% python3 -q
>>> import numpy as np
>>> np.set_printoptions(suppress=True, linewidth=200)
>>> tidy = lambda a: np.round(a, 1) + 0
>>> m1 = np.loadtxt("x.csv", delimiter=",")
>>> tidy(m1)
array([[ 21.2,  15.7,  21.2,  -5.5],
       [ 18.5,  14.8,  18.8,  -4.1],
       [ 16. ,  13.8,  16.5,  -2.7],
       [ 14.7,  13.3,  15.3,  -2. ],
       [  5.8,   9.2,   6.9,   2.3],
       [  2.5,   7.2,   3.6,   3.5],
       [  1.8,   6.7,   2.9,   3.7],
       [  1. ,   6. ,   2.1,   3.9],
       [  0.8,   5.9,   1.9,   3.9],
       [ -0.1,   4.9,   0.9,   4. ],
       [ -0.5,   4.4,   0.4,   4. ],
       [ -0.6,   4.2,   0.3,   3.9],
       [ -0.9,   3.7,  -0.1,   3.8],
       [ -1.1,   3.2,  -0.4,   3.6],
       [ -1.2,   1.4,  -0.9,   2.3],
       [ -0.9,   1. ,  -0.8,   1.7],
       [ -0.8,   0.8,  -0.7,   1.5],
       [ -0.8,   0.7,  -0.7,   1.4],
       [ -0.7,   0.7,  -0.6,   1.3],
       [ -0.6,   0.5,  -0.5,   1. ],
       [  0.8,  -0.3,   1.2,  -1.5],
       [ -0.3,   0.3,   1.5,  -1.2],
       [ -2.9,   1.3,   0.6,   0.7],
       [ -7.2,   2.6,  -1.3,   3.9],
       [-11.9,   3.9,  -3.7,   7.6],
       [-26. ,   7.2, -11.7,  18.8]])
>>> gram = np.cov(m1, rowvar=False)
>>> tidy(np.median(m1, axis=0))
array([-0.5,  4.1,  0.5,  2.3])
>>> print(tidy(np.corrcoef(m1[:, 0], m1[:, 3])[0, 1]))
-0.9
>>> np.argwhere(np.triu(np.abs(np.corrcoef(m1.T)) > 0.8, 1))
array([[0, 2],
       [0, 3],
       [1, 2]])
>>> print(tidy(gram))
[[ 86.6  28.3  65.1 -36.9]
 [ 28.3  22.7  28.2  -5.4]
 [ 65.1  28.2  53.8 -25.6]
 [-36.9  -5.4 -25.6  20.2]]
>>> print(tidy(np.linalg.eigvalsh(gram)[::-1]))
[163.5  18.3   1.5   0. ]
>>> tidy(m1.std(axis=0))
array([9.1, 4.7, 7.2, 4.4])
>>> tidy(np.corrcoef(m1.T))
array([[ 1. ,  0.6,  1. , -0.9],
       [ 0.6,  1. ,  0.8, -0.3],
       [ 1. ,  0.8,  1. , -0.8],
       [-0.9, -0.3, -0.8,  1. ]])
>>> Uu, sv, Vh = np.linalg.svd(m1, full_matrices=False)
>>> np.allclose(Uu * sv @ Vh, m1)
True
>>> tidy(Vh @ Vh.T)
array([[1., 0., 0., 0.],
       [0., 1., 0., 0.],
       [0., 0., 1., 0.],
       [0., 0., 0., 1.]])
>>> tidy(Uu.T @ Uu)
array([[1., 0., 0., 0.],
       [0., 1., 0., 0.],
       [0., 0., 1., 0.],
       [0., 0., 0., 1.]])
>>> print(tidy(Uu.T @ m1 @ Vh.T))
[[66.2  0.   0.   0. ]
 [ 0.  34.8  0.   0. ]
 [ 0.   0.   6.1  0. ]
 [ 0.   0.   0.   0. ]]
>>> tidy(np.abs(Vh[0]))
array([0.7, 0.4, 0.6, 0.2])
>>> tidy(np.sqrt((sv ** 2).sum())), tidy(np.linalg.norm(m1))
(np.float64(75.1), np.float64(75.1))
>>> tidy(sv / sv[0])
array([1. , 0.5, 0.1, 0. ])
>>> cen = m1 - m1.mean(axis=0)
>>> Uu, sv, Vh = np.linalg.svd(cen, full_matrices=False)
>>> tidy(sv)
array([63.9, 21.4,  6. ,  0. ])
>>> tidy(cen.mean(axis=0))
array([0., 0., 0., 0.])
>>> tidy(Vh[0] * np.sign(Vh[0, np.abs(Vh[0]).argmax()]))
array([ 0.7,  0.3,  0.6, -0.3])
>>> (np.sign(Uu[:, 0]) == np.sign(Uu[0, 0])).astype(int)
array([1, 1, 1, 1, 1, 1, 1, 0, 0, 0, 0, 0, 0, 0, 0, 0, 0, 0, 0, 0, 0, 0, 0, 0, 0, 0])
>>> tidy((sv ** 2).sum() ** 2 / (sv ** 4).sum())
np.float64(1.2)
>>> rk = np.linalg.matrix_rank(m1)
>>> rk
np.int64(3)
>>> null = np.linalg.svd(m1)[2][rk:].T
>>> tidy(null @ null.T)
array([[ 0. ,  0. ,  0. ,  0. ],
       [ 0. ,  0.3, -0.3, -0.3],
       [ 0. , -0.3,  0.3,  0.3],
       [ 0. , -0.3,  0.3,  0.3]])
>>> [int(np.linalg.matrix_rank(m1[:, :j + 1])) for j in range(4)]
[1, 2, 3, 3]
>>> np.linalg.matrix_rank(m1.T @ m1), np.linalg.matrix_rank(m1 @ m1.T)
(np.int64(3), np.int64(3))
>>> other = np.array([[0, 3, 1, 3], [2, 2, 3, 0], [2, 3, 3, 0], [3, 2, 1, 0]])
>>> E = np.tril(other)
>>> E
array([[0, 0, 0, 0],
       [2, 2, 0, 0],
       [2, 3, 3, 0],
       [3, 2, 1, 0]])
>>> np.argsort(-np.linalg.norm(E, axis=0).round(6), kind="stable")[:3]
array([0, 1, 2])
>>> tidy(np.linalg.norm(E, 2) / np.linalg.norm(E))
np.float64(1.0)
>>> Uu, sv, Vh = np.linalg.svd(E)
>>> vecs = Vh[:(sv > 1e-8).sum()]
>>> rng = np.random.default_rng(517715)
>>> vec = E[1] + -1 * E[0] + rng.integers(2) * np.eye(4)[0]
>>> vec
array([3., 2., 0., 0.])
>>> np.linalg.matrix_rank(np.vstack([E, vec]))
np.int64(3)
>>> np.allclose(vecs.T @ vecs @ vec, vec)
True
>>> tidy(vecs.T @ vecs)
array([[1., 0., 0., 0.],
       [0., 1., 0., 0.],
       [0., 0., 1., 0.],
       [0., 0., 0., 0.]])
